In [1]: import numpy as np

In [2]: import numpy.linalg as la

In [3]: np.set_printoptions(precision=3, suppress=True, linewidth=200)

In [4]: def tidy(a):
   ...:     return np.round(a, 3) + 0
   ...: 

In [5]: mat = 3 * np.eye(5) + np.eye(5, k=1)

In [6]: mat
Out[6]: 
array([[3., 1., 0., 0., 0.],
       [0., 3., 1., 0., 0.],
       [0., 0., 3., 1., 0.],
       [0., 0., 0., 3., 1.],
       [0., 0., 0., 0., 3.]])

In [7]: A2 = mat / la.norm(mat, axis=1, keepdims=True)

In [8]: gram = A2 @ A2.T

In [9]: (np.abs(gram) > 0.9).astype(int)
Out[9]: 
array([[1, 0, 0, 0, 0],
       [0, 1, 0, 0, 0],
       [0, 0, 1, 0, 0],
       [0, 0, 0, 1, 0],
       [0, 0, 0, 0, 1]])

In [10]: tidy(la.norm(A2, axis=1))
Out[10]: array([1., 1., 1., 1., 1.])

In [11]: np.argwhere(np.triu(np.abs(gram) > 0.95, 1))
Out[11]: array([], shape=(0, 2), dtype=int64)

In [12]: tidy(gram[0])
Out[12]: array([1. , 0.3, 0. , 0. , 0. ])

In [13]: gram = mat.T @ mat

In [14]: np.diag(gram)
Out[14]: array([ 9., 10., 10., 10., 10.])

In [15]: (mat @ mat.T).shape
Out[15]: (5, 5)

In [16]: tidy(la.eigvalsh(gram)[::-1])
Out[16]: array([15.128, 12.781,  9.673,  6.72 ,  4.698])

In [17]: la.matrix_rank(gram)
Out[17]: np.int64(5)

In [18]: mat @ mat
Out[18]: 
array([[9., 6., 1., 0., 0.],
       [0., 9., 6., 1., 0.],
       [0., 0., 9., 6., 1.],
       [0., 0., 0., 9., 6.],
       [0., 0., 0., 0., 9.]])

In [19]: M = np.array([[0.6, 0.1, 2.0, -0.7, 21.0, -1.2],
    ...:     [-0.4, 0.1, 0.8, 0.2, -8.0, -0.1],
    ...:     [-1.2, -0.3, 0.6, 1.9, -12.0, 1.1],
    ...:     [-0.3, 1.3, 1.0, -0.1, 11.0, -0.9]])

In [20]: tidy(la.norm(M) ** 2 / la.norm(M, 2) ** 2)
Out[20]: np.float64(1.012)

In [21]: tidy(la.norm(M, "nuc"))
Out[21]: np.float64(32.784)

In [22]: tidy(la.norm(M, axis=1))
Out[22]: array([21.149,  8.054, 12.276, 11.162])

In [23]: tidy(la.norm(M[3], 1)), tidy(la.norm(M[3], np.inf))
Out[23]: (np.float64(14.6), np.float64(11.0))

In [24]: tidy(la.norm(M, 1)), tidy(la.norm(M, np.inf))
Out[24]: (np.float64(52.0), np.float64(25.6))
